% python3 -q
>>> import numpy as np
>>> import numpy.linalg as la
>>> np.set_printoptions(suppress=True, linewidth=140)
>>> feats = np.loadtxt("x.csv", delimiter=",")
>>> feats
array([[ 0.1   ,  1.0663, -1.1   ,  0.3   ],
       [-0.1   ,  0.8665, -0.8   , -1.6   ],
       [-2.    , -3.0775,  3.1   , -0.5   ],
       [ 0.9   , -0.5161,  0.4   ,  0.6   ],
       [ 0.1   ,  1.5106, -1.6   ,  1.4   ],
       [ 0.9   ,  0.2966, -0.3   , -0.4   ],
       [ 2.5   , -1.2083,  1.2   , -1.    ],
       [-1.7   ,  0.1234,  0.    , -0.8   ],
       [ 1.9   ,  0.435 , -0.3   , -0.4   ],
       [ 0.4   ,  0.2492, -0.2   , -1.7   ],
       [ 1.7   ,  0.0333, -0.1   , -0.3   ],
       [-0.5   , -0.5799,  0.6   ,  1.    ],
       [-0.4   ,  0.2049, -0.2   ,  0.4   ],
       [-1.5   ,  1.1312, -1.2   , -1.6   ],
       [ 1.3   , -1.2476,  1.2   , -0.4   ],
       [ 0.1   , -0.4516,  0.4   ,  0.1   ],
       [-1.2   ,  0.5513, -0.7   ,  0.3   ],
       [ 1.    ,  1.2221, -1.4   , -0.5   ],
       [ 2.1   , -0.2742,  0.3   ,  2.2   ],
       [-1.1   ,  0.8577, -0.7   ,  1.1   ],
       [ 0.    ,  0.0619,  0.    ,  1.5   ],
       [ 0.1   ,  0.2822, -0.3   , -0.5   ],
       [-0.8   ,  0.3559, -0.3   ,  1.5   ],
       [ 0.2   , -1.0823,  1.1   ,  2.    ],
       [-0.1   , -0.7272,  0.7   , -0.3   ],
       [ 0.9   , -0.5502,  0.6   ,  0.2   ],
       [-3.    ,  0.4111, -0.5   , -0.4   ],
       [ 1.6   ,  0.2745, -0.4   ,  0.9   ],
       [-0.7   , -0.8951,  1.    ,  0.1   ],
       [ 1.5   , -1.2561,  1.1   ,  1.2   ]])
>>> x = np.array([4, -3, 0, 2])
>>> target = feats @ x
>>> np.round(la.pinv(feats) @ feats, 4) + 0
array([[1., 0., 0., 0.],
       [0., 1., 0., 0.],
       [0., 0., 1., 0.],
       [0., 0., 0., 1.]])
>>> rng = np.random.default_rng(58)
>>> target = target + 0.1 * rng.normal(size=30)
>>> target.round(4)
array([ -2.2564,  -6.1903,   0.0213,   6.2086,  -1.4075,   1.888 ,  11.6987,  -8.759 ,   5.4523,  -2.5793,   6.0783,   1.7085,  -1.4941,
       -12.6667,   8.1364,   1.9268,  -5.9522,  -0.6498,  13.6504,  -4.8353,   2.7747,  -1.4401,  -1.1512,   7.9034,   1.1474,   5.8697,
       -14.0893,   7.2394,   0.1251,  12.1609])
>>> c, *_ = la.lstsq(feats, target)
>>> c.round(4)
array([ 4.0202, -2.6434,  0.3419,  1.9883])
>>> [round(float(la.norm(la.solve(feats.T @ feats + lam * np.eye(4), feats.T @ target))), 2) for lam in (0, 1, 10, 100)]
[5.22, 4.88, 4.2, 1.77]
>>> c.round()
array([ 4., -3.,  0.,  2.])
>>> D = la.norm(feats[:, None] - feats[None], axis=-1)
>>> D[25].round(6).argsort(kind="stable")[:4]
array([25,  3, 15, 24])
>>> np.flatnonzero(D[25] < D.mean() / 2)
array([ 3, 10, 14, 15, 24, 25])
>>> D.mean(axis=1).argmax()
np.int64(2)
>>> D.shape
(30, 30)
>>> np.unravel_index(D.round(6).argmax(), D.shape)
(np.int64(2), np.int64(4))
>>> np.argsort(-la.norm(feats, axis=0).round(6), kind="stable")[:3]
array([0, 3, 2])
>>> la.cond(feats) > 100
np.False_
>>> np.round(np.abs(la.svd(feats)[2][-1]), 4)
array([0.0084, 0.7115, 0.7026, 0.0018])
>>> x = np.array([-2, 0, 0, 3])
>>> h1 = np.maximum(feats @ x, 0)
>>> np.round(feats.T @ h1, 4)
array([-32.44  ,  -0.7713,   1.47  ,  46.96  ])
>>> feats * (h1 > 1e-9)[:, None]
array([[ 0.1   ,  1.0663, -1.1   ,  0.3   ],
       [-0.    ,  0.    , -0.    , -0.    ],
       [-2.    , -3.0775,  3.1   , -0.5   ],
       [ 0.    , -0.    ,  0.    ,  0.    ],
       [ 0.1   ,  1.5106, -1.6   ,  1.4   ],
       [ 0.    ,  0.    , -0.    , -0.    ],
       [ 0.    , -0.    ,  0.    , -0.    ],
       [-1.7   ,  0.1234,  0.    , -0.8   ],
       [ 0.    ,  0.    , -0.    , -0.    ],
       [ 0.    ,  0.    , -0.    , -0.    ],
       [ 0.    ,  0.    , -0.    , -0.    ],
       [-0.5   , -0.5799,  0.6   ,  1.    ],
       [-0.4   ,  0.2049, -0.2   ,  0.4   ],
       [-0.    ,  0.    , -0.    , -0.    ],
       [ 0.    , -0.    ,  0.    , -0.    ],
       [ 0.1   , -0.4516,  0.4   ,  0.1   ],
       [-1.2   ,  0.5513, -0.7   ,  0.3   ],
       [ 0.    ,  0.    , -0.    , -0.    ],
       [ 2.1   , -0.2742,  0.3   ,  2.2   ],
       [-1.1   ,  0.8577, -0.7   ,  1.1   ],
       [ 0.    ,  0.0619,  0.    ,  1.5   ],
       [ 0.    ,  0.    , -0.    , -0.    ],
       [-0.8   ,  0.3559, -0.3   ,  1.5   ],
       [ 0.2   , -1.0823,  1.1   ,  2.    ],
       [-0.    , -0.    ,  0.    , -0.    ],
       [ 0.    , -0.    ,  0.    ,  0.    ],
       [-3.    ,  0.4111, -0.5   , -0.4   ],
       [ 0.    ,  0.    , -0.    ,  0.    ],
       [-0.7   , -0.8951,  1.    ,  0.1   ],
       [ 1.5   , -1.2561,  1.1   ,  1.2   ]])
>>> h1.round(4)
array([0.7, 0. , 2.5, 0. , 4. , 0. , 0. , 1. , 0. , 0. , 0. , 4. , 2. , 0. , 0. , 0.1, 3.3, 0. , 2.4, 5.5, 4.5, 0. , 6.1, 5.6, 0. , 0. ,
       4.8, 0. , 1.7, 0.6])
>>> np.flatnonzero(h1 > 1e-9)
array([ 0,  2,  4,  7, 11, 12, 15, 16, 18, 19, 20, 22, 23, 26, 28, 29])
>>> np.round(np.maximum(feats @ (3 * x), 0), 4)
array([ 2.1,  0. ,  7.5,  0. , 12. ,  0. ,  0. ,  3. ,  0. ,  0. ,  0. , 12. ,  6. ,  0. ,  0. ,  0.3,  9.9,  0. ,  7.2, 16.5, 13.5,  0. ,
       18.3, 16.8,  0. ,  0. , 14.4,  0. ,  5.1,  1.8])
>>> hat = feats @ la.solve(feats.T @ feats, feats.T)
>>> np.round(hat @ feats[:, 3], 4)
array([ 0.3, -1.6, -0.5,  0.6,  1.4, -0.4, -1. , -0.8, -0.4, -1.7, -0.3,  1. ,  0.4, -1.6, -0.4,  0.1,  0.3, -0.5,  2.2,  1.1,  1.5, -0.5,
        1.5,  2. , -0.3,  0.2, -0.4,  0.9,  0.1,  1.2])
>>> np.allclose(hat @ hat, hat)
True
>>> round(np.trace(hat), 4)
np.float64(4.0)
>>> m1 = np.load("arr.npy")
>>> m1
array([[ 2,  0,  0],
       [ 4, -6,  3],
       [ 3,  0,  0],
       [ 5, -8,  4]])
>>> U, s, VT = la.svd(m1)
>>> vecs = VT[:(s > 1e-8).sum()]
>>> x = m1[1] + 3 * m1[2] + rng.integers(2) * np.eye(3)[1]
>>> x
array([13., -5.,  3.])
>>> np.round(np.diag(vecs.T @ vecs), 4)
array([1. , 0.8, 0.2])
>>> J = np.loadtxt("case16.csv", delimiter=",")
>>> J
array([[-2.,  4.,  1.],
       [ 5.,  3., -2.],
       [ 2., -3., -2.],
       [-2.,  4., -3.],
       [-3.,  3.,  3.],
       [-7.,  1.,  3.]])
>>> out = np.c_[J[:, :2] @ np.array([[-2, 2], [1, -1]]), np.array([-1, -2, 4, 3, -1, -1])]
>>> out
array([[  8.,  -8.,  -1.],
       [ -7.,   7.,  -2.],
       [ -7.,   7.,   4.],
       [  8.,  -8.,   3.],
       [  9.,  -9.,  -1.],
       [ 15., -15.,  -1.]])
>>> np.round(la.norm(la.qr(J)[0].T @ out, axis=0) ** 2 / ((out ** 2).sum(axis=0) + 1e-12), 4)
array([1.    , 1.    , 0.7545])
>>> np.round(la.norm(out - J @ la.lstsq(J, out)[0], axis=0), 4) + 0
array([0.    , 0.    , 2.8029])
>>> np.round(la.lstsq(J, out[:, 0])[0], 4) + 0
array([-2.,  1.,  0.])
>>> f, v = J[1], J[3]
>>> f @ v
np.float64(8.0)
>>> pr = (f @ v) / (f @ f) * f
>>> np.round(la.norm(f + v) ** 2 + la.norm(f - v) ** 2, 4)
np.float64(134.0)
>>> pr.round(4)
array([ 1.0526,  0.6316, -0.4211])
>>> (v - pr) @ f
np.float64(0.0)
>>> np.round(v - pr, 4)
array([-3.0526,  3.3684, -2.5789])
>>> def softmax(z):
...     e = np.exp(z - z.max(axis=-1, keepdims=True))
...     return e / e.sum(axis=-1, keepdims=True)
... 
>>> np.round(softmax(10 * J[1]), 4) + 0
array([1., 0., 0.])
>>> np.round(softmax(J[1] + 4), 4)
array([0.8801, 0.1191, 0.0008])
>>> scores = J @ J.T / np.sqrt(3)
>>> np.round(softmax(scores)[1] @ J, 4)
array([ 5.,  3., -2.])
>>> softmax(scores).round(6).argmax(axis=1)
array([0, 1, 2, 3, 5, 5])
>>> np.round(softmax(scores + np.triu(np.full(scores.shape, -np.inf), 1)), 4) + 0
array([[1.    , 0.    , 0.    , 0.    , 0.    , 0.    ],
       [0.    , 1.    , 0.    , 0.    , 0.    , 0.    ],
       [0.    , 0.001 , 0.999 , 0.    , 0.    , 0.    ],
       [0.001 , 0.    , 0.    , 0.999 , 0.    , 0.    ],
       [0.0304, 0.    , 0.    , 0.    , 0.9696, 0.    ],
       [0.    , 0.    , 0.    , 0.    , 0.    , 1.    ]])
>>> W0 = np.load("out18.npy")
>>> W0
array([[1, 0, 0],
       [0, 0, 1],
       [0, 1, 0]])
>>> # rows sum to 1
>>> ev, vecs = la.eigh(W0)
>>> x = np.array([3, 9, 0])
>>> np.round(vecs * np.abs(ev) @ vecs.T, 4) + 0
array([[1., 0., 0.],
       [0., 1., 0.],
       [0., 0., 1.]])
>>> np.abs(W0).sum(axis=1).max(), np.abs(ev).max()
(np.int64(1), np.float64(1.0))
>>> np.round(la.eigvalsh(W0[1:, 1:]), 4)
array([-1.,  1.])
>>> x @ W0 @ x
np.int64(9)
>>> np.all(la.eigvalsh(W0) > 0)
np.False_
>>> [round(float(la.det(W0[:i, :i])), 2) + 0 for i in range(1, 4)]
[1.0, 0.0, -1.0]
>>> A = np.load("layer8.npy")
>>> A.round(4)
array([[-0.2943, -0.222 ,  0.2378, -0.3757,  0.8163],
       [-0.5887, -0.5795, -0.4131, -0.1862, -0.3352],
       [ 0.2289, -0.1884, -0.6643,  0.5097,  0.4594],
       [-0.2943,  0.7259, -0.5123, -0.3421,  0.0832],
       [ 0.6541, -0.2288, -0.2628, -0.6689, -0.0577]])
>>> t3 = np.stack([A, 4 * A, A[::-1]])
>>> (t3 @ A.T).shape
(3, 5, 5)
>>> np.round(np.einsum("bij,cij->bc", t3, t3), 4)
array([[ 5., 20.,  1.],
       [20., 80.,  4.],
       [ 1.,  4.,  5.]])
>>> np.round(la.norm(t3, axis=(1, 2)), 4)
array([2.2361, 8.9443, 2.2361])
>>> np.round(la.det(t3), 4)
array([   1., 1024.,    1.])
>>> la.matrix_rank(t3.reshape(3, -1))
np.int64(2)
